% ipython --no-banner

In [1]: import numpy as np

In [2]: import numpy.linalg as la

In [3]: np.set_printoptions(precision=1, suppress=True, linewidth=160)

In [4]: tidy = lambda a: np.round(a, 1) + 0

In [5]: J = np.loadtxt("data.csv", delimiter=",")

In [6]: print(J)
[[ 4.  5.  6.]
 [ 7.  8.  9.]
 [10. 11. 12.]]

In [7]: P = np.triu(np.array([[-2, 1, -1], [2, -1, -3], [2, 2, 2]]), 1) + np.eye(3)

In [8]: Y = P @ J @ la.inv(P)

In [9]: print(Y)
[[  1.   1.   7.]
 [-23.  -2. -56.]
 [ 10.   1.  25.]]

In [10]: print(tidy(la.det(Y)))
0.0

In [11]: print(la.matrix_rank(Y))
2

In [12]: print(tidy(np.poly(Y)))
[  1. -24. -18.   0.]

In [13]: x0 = np.array([-5, 9, -4])

In [14]: h1 = np.maximum(Y @ x0, 0)

In [15]: print(Y.T @ h1)
[ -7383.   -642. -17976.]

In [16]: print(h1)
[  0. 321.   0.]

In [17]: print(Y * (h1 > 1e-9)[:, None])
[[  0.   0.   0.]
 [-23.  -2. -56.]
 [  0.   0.   0.]]

In [18]: print(np.flatnonzero(h1 > 1e-9))
[1]

In [19]: w1 = np.array([[2, 1, 2, 0], [2, 0, 1, 0], [0, 2, 2, 2]])

In [20]: b = np.array([0, 0, 1, 1])

In [21]: H = np.maximum(J @ w1 + b, 0)

In [22]: print(H)
[[18. 16. 26. 13.]
 [30. 25. 41. 19.]
 [42. 34. 56. 25.]]

In [23]: print((H > 0).astype(int))
[[1 1 1 1]
 [1 1 1 1]
 [1 1 1 1]]

In [24]: C = np.array([[1, 1, 3], [1, 0, 0], [0, 3, 1], [1, 1, 1]])

In [25]: print((H @ C).round(6).argmax(axis=1))
[1 1 1]

In [26]: print(H @ C)
[[ 47. 109.  93.]
 [ 74. 172. 150.]
 [101. 235. 207.]]

In [27]: print(tidy(la.eigvals(J)))
[24.7 -0.7  0. ]

In [28]: print(np.einsum("ij,ji->", J, J))
612.0

In [29]: print(tidy(la.eigvals(J).sum().real))
24.0

In [30]: print(np.einsum("ii->", J))
24.0

In [31]: print(np.unique(J.round(6), axis=0).shape)
(3, 3)

In [32]: print(la.lstsq(J[:-1].T, J[-1])[2])
2

In [33]: K = np.loadtxt("test19.csv", delimiter=",")

In [34]: print(K)
[[-2.9 -3.  -2.  -2. ]
 [-3.   0.1 -1.  -2. ]
 [ 1.   2.  -2.9  0. ]
 [-3.  -3.  -2.  -1.9]]

In [35]: print(la.cond(K) > 100)
False

In [36]: print(tidy(np.abs(la.svd(K)[2][-1])))
[0.5 0.1 0.1 0.8]

In [37]: print(round(np.log10(la.cond(K))))
2

In [38]: Y = la.invert(K)
Traceback (most recent call last):
  Cell In[38], line 1
    Y = la.invert(K)
AttributeError: module 'numpy.linalg' has no attribute 'invert'


In [39]: Y = la.inv(K)

In [40]: print(tidy(la.inv(Y)))
[[-2.9 -3.  -2.  -2. ]
 [-3.   0.1 -1.  -2. ]
 [ 1.   2.  -2.9  0. ]
 [-3.  -3.  -2.  -1.9]]

In [41]: print(np.allclose(Y, K.T))
False

In [42]: print(tidy(la.det(K) * Y))
[[ 22.2  -1.3   0.3 -22. ]
 [ -3.    1.6   0.5   1.4]
 [  5.6   0.7  -1.5  -6.6]
 [-36.2  -1.3   0.3  36.3]]

In [43]: u = np.array([2, 2, 0])

In [44]: print(tidy(np.correlate(K[3], K[1], "full")))
[ 6.   9.   6.7 14.5 10.7  5.8  5.7]

In [45]: print(tidy(np.array([np.convolve(row, u, "same") for row in K])))
[[-11.8 -10.   -8.   -4. ]
 [ -5.8  -1.8  -6.   -4. ]
 [  6.   -1.8  -5.8   0. ]
 [-12.  -10.   -7.8  -3.8]]

In [46]: print(tidy(np.polyval(u, K[3])))
[12.  12.   4.   3.4]

In [47]: print(np.convolve(K[3], u))
[ -6.  -12.  -10.   -7.8  -3.8   0. ]

In [48]: X = np.array([[-0.5, -0.4, -0.5],
    ...:     [-0.1, 1.5, 0.5],
    ...:     [-0.1, 1.3, 0.3],
    ...:     [-0.6, -1.2, -0.2]])

In [49]: x0 = np.array([3, 2, 3])

In [50]: print(tidy(X * x0))
[[-1.5 -0.8 -1.5]
 [-0.3  3.   1.5]
 [-0.3  2.6  0.9]
 [-1.8 -2.4 -0.6]]

In [51]: print(np.sign((X @ x0).round(6)))
[-1.  1.  1. -1.]

In [52]: print(tidy((X * x0).sum(axis=1)))
[-3.8  4.2  3.2 -4.8]

In [53]: print(X @ np.eye(3)[0])
[-0.5 -0.1 -0.1 -0.6]

In [54]: print(X @ x0)
[-3.8  4.2  3.2 -4.8]

In [55]: print((X @ x0).argmax())
1

In [56]: print(X @ (2 * x0))
[-7.6  8.4  6.4 -9.6]

In [57]: x0 = np.array([-4, 0, 0])

In [58]: y = X @ x0

In [59]: print(tidy(la.lstsq(X, y)[0]))
[-4.  0.  0.]

In [60]: rng = np.random.default_rng(875)

In [61]: y = y + 0.3 * rng.normal(size=4)

In [62]: print(tidy(y))
[1.2 0.7 0.8 2.7]

In [63]: b, *_ = la.lstsq(X, y)

In [64]: print([round(float(la.norm(la.solve(X.T @ X + lam * np.eye(3), X.T @ y))), 2) for lam in (0, 1, 10, 100)])
[4.86, 1.44, 0.24, 0.03]

In [65]: print(tidy(la.norm(y - X @ b)))
0.3

In [66]: Y = np.c_[X[:, :2] @ np.array([[-1, 1], [3, -1]]), np.array([3, 1, 2, 1])]

In [67]: print(tidy(Y))
[[-0.7 -0.1  3. ]
 [ 4.6 -1.6  1. ]
 [ 4.  -1.4  2. ]
 [-3.   0.6  1. ]]

In [68]: print(tidy(la.norm(la.qr(X)[0].T @ Y, axis=0) ** 2 / ((Y ** 2).sum(axis=0) + 1e-12)))
[1. 1. 1.]

In [69]: print(tidy(la.norm(Y - X @ la.lstsq(X, Y)[0], axis=0)))
[0.  0.  0.5]

In [70]: print(tidy(la.lstsq(X, Y[:, 0])[0]))
[-1.  3.  0.]

In [71]: P = Y @ la.solve(Y.T @ Y, Y.T)

In [72]: print(tidy(np.diag(P)))
[0.8 0.8 0.5 0.9]

In [73]: print(tidy(P @ Y[:, 2]))
[3. 1. 2. 1.]

In [74]: print(tidy(P))
[[ 0.8 -0.2  0.3  0.1]
 [-0.2  0.8  0.3  0.1]
 [ 0.3  0.3  0.5 -0.2]
 [ 0.1  0.1 -0.2  0.9]]

In [75]: print(tidy(la.eigvalsh(P)))
[0. 1. 1. 1.]

In [76]: rk = la.matrix_rank(P)

In [77]: print(rk)
3

In [78]: N = la.svd(P)[2][rk:].T

In [79]: print([int(la.matrix_rank(P[:, :j + 1])) for j in range(4)])
[1, 2, 3, 3]

In [80]: print(tidy(N[:, 0] / N[np.abs(N[:, 0]).round(6).argmax(), 0]))
[-0.6 -0.7  1.   0.4]

In [81]: print(la.matrix_rank(P.T @ P), la.matrix_rank(P @ P.T))
3 3

In [82]: Y = np.array([[0]])

In [83]: C = np.array([[0, 3], [3, 2]])

In [84]: A = np.block([[Y, np.array([[0, 2]])], [np.zeros((2, 1)), C]])

In [85]: print(A)
[[0. 0. 2.]
 [0. 0. 3.]
 [0. 3. 2.]]

In [86]: print(np.unique(A.round(6), axis=0).shape)
(3, 3)

In [87]: try:
    ...:     la.inv(A)
    ...: except la.LinAlgError as e:
    ...:     print(repr(e))
    ...: 
LinAlgError('Singular matrix')

In [88]: print(np.allclose(A[:-1].T @ la.lstsq(A[:-1].T, A[-1])[0], A[-1]))
False

In [89]: print(tidy(np.trace(la.pinv(A) @ A)))
2.0

In [90]: gram = A.T @ A

In [91]: print(tidy(la.svd(A, compute_uv=False) ** 2))
[20.2  5.8  0. ]

In [92]: E = np.load("layer6.npy")

In [93]: print(E)
[[ 4  5  6]
 [ 7  8  9]
 [10 11 12]
 [13 14 15]]

In [94]: print(np.unique(E.round(6), axis=0).shape)
(4, 3)

In [95]: print(np.abs(np.diag(la.qr(E)[1])) > 1e-9)
[ True  True False]

In [96]: print(la.cond(E) > 100)
True

In [97]: print(la.matrix_rank(E, rtol=0.1))
1

In [98]: arr = np.load("w.npy")

In [99]: print(arr)
[[-0.2 -0.6 -3.7]
 [ 0.2 -0.4 -5.2]
 [-8.8 -4.3  3.6]
 [ 1.  -4.1 -5.8]
 [ 2.2 -0.6 -3.8]
 [-7.  -3.   2.5]
 [-0.5  1.2 -3.9]
 [ 0.  -0.5 -2.9]
 [ 1.  -0.4 -3.6]
 [-6.2 -5.4  4.2]
 [ 2.8 -1.4 -4.7]
 [-7.5 -2.6  1.8]
 [ 2.5 -2.  -2.6]
 [ 1.2 -0.7 -3.3]]

In [100]: print(tidy(arr[7] @ arr[3]))
18.9

In [101]: print(tidy(la.norm(arr, axis=0)))
[15.6  9.5 14.3]

In [102]: print(tidy(la.norm(arr) ** 2 / la.norm(arr, 2) ** 2))
1.4

In [103]: print(tidy(la.norm(arr[7], 1)), tidy(la.norm(arr[7], np.inf)))
3.4 2.9

In [104]: x0 = np.array([2, 0, 0])

In [105]: y = arr @ x0

In [106]: print(tidy(la.solve(arr.T @ arr, arr.T @ y)))
[2. 0. 0.]

In [107]: print(tidy(la.lstsq(arr, y)[0]))
[2. 0. 0.]

In [108]: y = y + 0.1 * rng.normal(size=14)

In [109]: print(tidy(y))
[ -0.4   0.4 -17.6   2.    4.3 -14.1  -1.1   0.    2.1 -12.2   5.6 -15.    5.1   2.3]

In [110]: b, *_ = la.lstsq(arr, y)

In [111]: print([round(float(la.norm(la.solve(arr.T @ arr + lam * np.eye(3), arr.T @ y))), 2) for lam in (0, 1, 10, 100)])
[2.01, 1.99, 1.81, 1.29]

In [112]: print(tidy(arr.T @ (y - arr @ b)))
[0. 0. 0.]

In [113]: print(tidy(la.norm(y - arr @ b)))
0.2

In [114]: print(b.round())
[ 2. -0.  0.]

In [115]: Xc = (arr - arr.mean(axis=0)) / arr.std(axis=0)

In [116]: print(tidy(Xc.std(axis=0)))
[1. 1. 1.]

In [117]: b = la.lstsq(np.delete(Xc, 0, axis=1), Xc[:, 0])[0]

In [118]: print(tidy(b))
[ 0.  -0.9]

In [119]: print(np.abs(b).argmax())
1
